>>> import numpy as np
>>> np.set_printoptions(suppress=True, linewidth=160)
>>> X = np.load("a.npy")
>>> X
array([[1, 0, 0, 1, 1],
       [0, 2, 0, 0, 0],
       [0, 0, 2, 3, 3],
       [3, 0, 0, 1, 3],
       [2, 0, 1, 2, 1]])
>>> q = X.astype(float).copy()
>>> for j in range(5):
...     q[:, j] -= q[:, :j] @ (q[:, :j].T @ q[:, j])
...     q[:, j] /= np.linalg.norm(q[:, j])
... 
>>> print(np.round(q.T @ X, 2) + 0)
[[3.74 0.   0.53 2.14 3.21]
 [0.   2.   0.   0.   0.  ]
 [0.   0.   2.17 3.16 2.43]
 [0.   0.   0.   0.67 0.67]
 [0.   0.   0.   0.   1.83]]
>>> q.round(2)
array([[ 0.27,  0.  , -0.07,  0.94, -0.18],
       [ 0.  ,  1.  ,  0.  ,  0.  ,  0.  ],
       [ 0.  ,  0.  ,  0.92,  0.13,  0.37],
       [ 0.8 ,  0.  , -0.2 , -0.13,  0.55],
       [ 0.53,  0.  ,  0.33, -0.27, -0.73]])
>>> q, _ = np.linalg.qr(np.array([[0.6, -0.8, 0.2, 0.0],
...     [1.4, 0.8, 0.6, -0.4],
...     [-1.8, 1.2, 0.8, 0.9],
...     [0.8, 1.2, -0.4, 0.2]]))
>>> ev = np.array([2, 2, 3, 0])
>>> F = q @ np.diag(ev) @ q.T
>>> F.round(2)
array([[ 0.91,  0.72, -0.24, -0.97],
       [ 0.72,  2.23,  0.39, -0.06],
       [-0.24,  0.39,  2.03, -0.44],
       [-0.97, -0.06, -0.44,  1.84]])
>>> # symmetric
>>> ev, vecs = np.linalg.eigh(F)
>>> print(np.unique(ev.round(6) + 0, return_counts=True)[1])
[1 2 1]
>>> round(float(ev.sum()), 2), np.round(np.trace(F), 2)
(7.0, np.float64(7.0))
>>> (ev > 1e-8).sum(), (ev < -1e-8).sum()
(np.int64(3), np.int64(0))
>>> print(np.round(vecs @ np.diag(ev) @ vecs.T, 2))
[[ 0.91  0.72 -0.24 -0.97]
 [ 0.72  2.23  0.39 -0.06]
 [-0.24  0.39  2.03 -0.44]
 [-0.97 -0.06 -0.44  1.84]]
>>> ev.round(2) + 0
array([0., 2., 2., 3.])
>>> B = np.array([[-2, 1], [1, 0]])
>>> basis = np.kron(B, F)
>>> print(round(float(np.linalg.norm(basis, 2)), 2), round(np.linalg.norm(B, 2) * np.linalg.norm(F, 2), 2))
7.24 7.24
>>> basis.shape
(8, 8)
>>> basis.round(2)
array([[-1.81, -1.43,  0.48,  1.94,  0.91,  0.72, -0.24, -0.97],
       [-1.43, -4.46, -0.78,  0.13,  0.72,  2.23,  0.39, -0.06],
       [ 0.48, -0.78, -4.05,  0.89, -0.24,  0.39,  2.03, -0.44],
       [ 1.94,  0.13,  0.89, -3.68, -0.97, -0.06, -0.44,  1.84],
       [ 0.91,  0.72, -0.24, -0.97,  0.  ,  0.  , -0.  , -0.  ],
       [ 0.72,  2.23,  0.39, -0.06,  0.  ,  0.  ,  0.  , -0.  ],
       [-0.24,  0.39,  2.03, -0.44, -0.  ,  0.  ,  0.  , -0.  ],
       [-0.97, -0.06, -0.44,  1.84, -0.  , -0.  , -0.  ,  0.  ]])
>>> basis = np.array([[-1.0, 0.7, 0.0, -1.2]])
>>> rng = np.random.default_rng(38)
>>> W0 = np.array([[3], [0], [-1], [1], [1], [1], [-1], [0], [-2], [-1], [-3], [2]]) @ basis + 0.1 * rng.normal(size=(12, 4))
>>> W0.round(2) + 0
array([[-2.86,  2.11,  0.03, -3.51],
       [ 0.04,  0.15, -0.12,  0.09],
       [ 1.01, -0.57,  0.13,  1.29],
       [-1.05,  0.65,  0.02, -1.25],
       [-1.19,  0.56,  0.03, -1.31],
       [-1.03,  0.7 , -0.14, -1.24],
       [ 1.13, -0.57,  0.05,  1.25],
       [-0.03,  0.  ,  0.08, -0.15],
       [ 1.95, -1.44,  0.08,  2.29],
       [ 1.19, -0.77,  0.2 ,  1.2 ],
       [ 3.01, -1.94, -0.18,  3.67],
       [-1.83,  1.31,  0.08, -2.46]])
>>> Xc = W0 - W0.mean(axis=0)
>>> Uu, sigma, vt = np.linalg.svd(Xc, full_matrices=False)
>>> sigma.round(2)
array([9.62, 0.45, 0.34, 0.19])
>>> np.round(vt[0] * np.sign(vt[0, np.abs(vt[0]).argmax()]), 2) + 0
array([ 0.58, -0.39,  0.  ,  0.71])
>>> round(float((sigma ** 2).sum() ** 2 / (sigma ** 4).sum()), 2)
1.01
>>> Xc = W0 - W0.mean(axis=0)
>>> vecs = np.linalg.svd(Xc)[2][:1]
>>> B = Xc - Xc @ vecs.T @ vecs
>>> np.round(np.cov(Xc @ vecs.T, rowvar=False), 2)
np.float64(8.41)
>>> np.round(B.std(axis=0), 2)
array([0.06, 0.1 , 0.11, 0.06])
>>> dist = np.linalg.norm(W0[:, None] - W0[None], axis=-1)
>>> np.linalg.matrix_rank(dist ** 2)
np.int64(6)
>>> np.flatnonzero(dist[0] < dist.mean() / 2)
array([0])
>>> dist.shape
(12, 12)
>>> (dist + 1e9 * np.eye(12)).round(6).argmin(axis=1)
array([11,  7,  6,  5,  3,  3,  2,  1,  9,  6,  8,  4])
>>> w1 = np.array([[2, -1, -1], [0, -2, 3], [-2, 0, 0], [2, 2, -3]])
>>> c = np.array([2, -2, 2])
>>> act = np.maximum(W0 @ w1 + c, 0)
>>> (act > 0).astype(int)
array([[0, 0, 1],
       [1, 0, 1],
       [1, 1, 0],
       [0, 0, 1],
       [0, 0, 1],
       [0, 0, 1],
       [1, 1, 0],
       [1, 0, 1],
       [1, 1, 0],
       [1, 1, 0],
       [1, 1, 0],
       [0, 0, 1]])
>>> np.linalg.matrix_rank(act)
np.int64(3)
>>> basis = np.array([[0, -3, -1], [1, -1, 3], [0, 1, 2]])
>>> (act @ basis).round(6).argmax(axis=1)
array([2, 2, 0, 2, 2, 2, 0, 2, 0, 0, 0, 2])
>>> print(w1 @ basis)
[[ -1  -6  -7]
 [ -2   5   0]
 [  0   6   2]
 [  2 -11  -2]]
>>> C2 = np.cov(W0, rowvar=False)
>>> print(round(float(np.corrcoef(W0[:, 3], W0[:, 0])[0, 1]), 2))
1.0
>>> print(C2.shape)
(4, 4)
>>> np.round(np.linalg.eigvalsh(C2)[::-1], 2) + 0
array([8.41, 0.02, 0.01, 0.  ])
>>> np.round(np.median(W0, axis=0), 2)
array([ 0.01,  0.08,  0.04, -0.03])
>>> m1 = np.loadtxt("data.csv", delimiter=",")
>>> m1.round(2)
array([[-0.05, -0.83, -0.21, -0.5 ,  0.1 ],
       [ 0.05, -0.37, -0.41,  0.66, -0.51],
       [ 0.33,  0.33, -0.39, -0.54, -0.59],
       [ 0.94, -0.13,  0.11,  0.13,  0.26],
       [-0.05,  0.22, -0.79,  0.07,  0.56]])
>>> # orthonormal columns
>>> np.round(np.linalg.norm(m1, axis=0), 2)
array([1., 1., 1., 1., 1.])
>>> np.round(m1.T @ m1, 2) + 0
array([[1., 0., 0., 0., 0.],
       [0., 1., 0., 0., 0.],
       [0., 0., 1., 0., 0.],
       [0., 0., 0., 1., 0.],
       [0., 0., 0., 0., 1.]])
>>> np.round(m1[:, 4] @ m1[:, 2], 2)
np.float64(0.0)
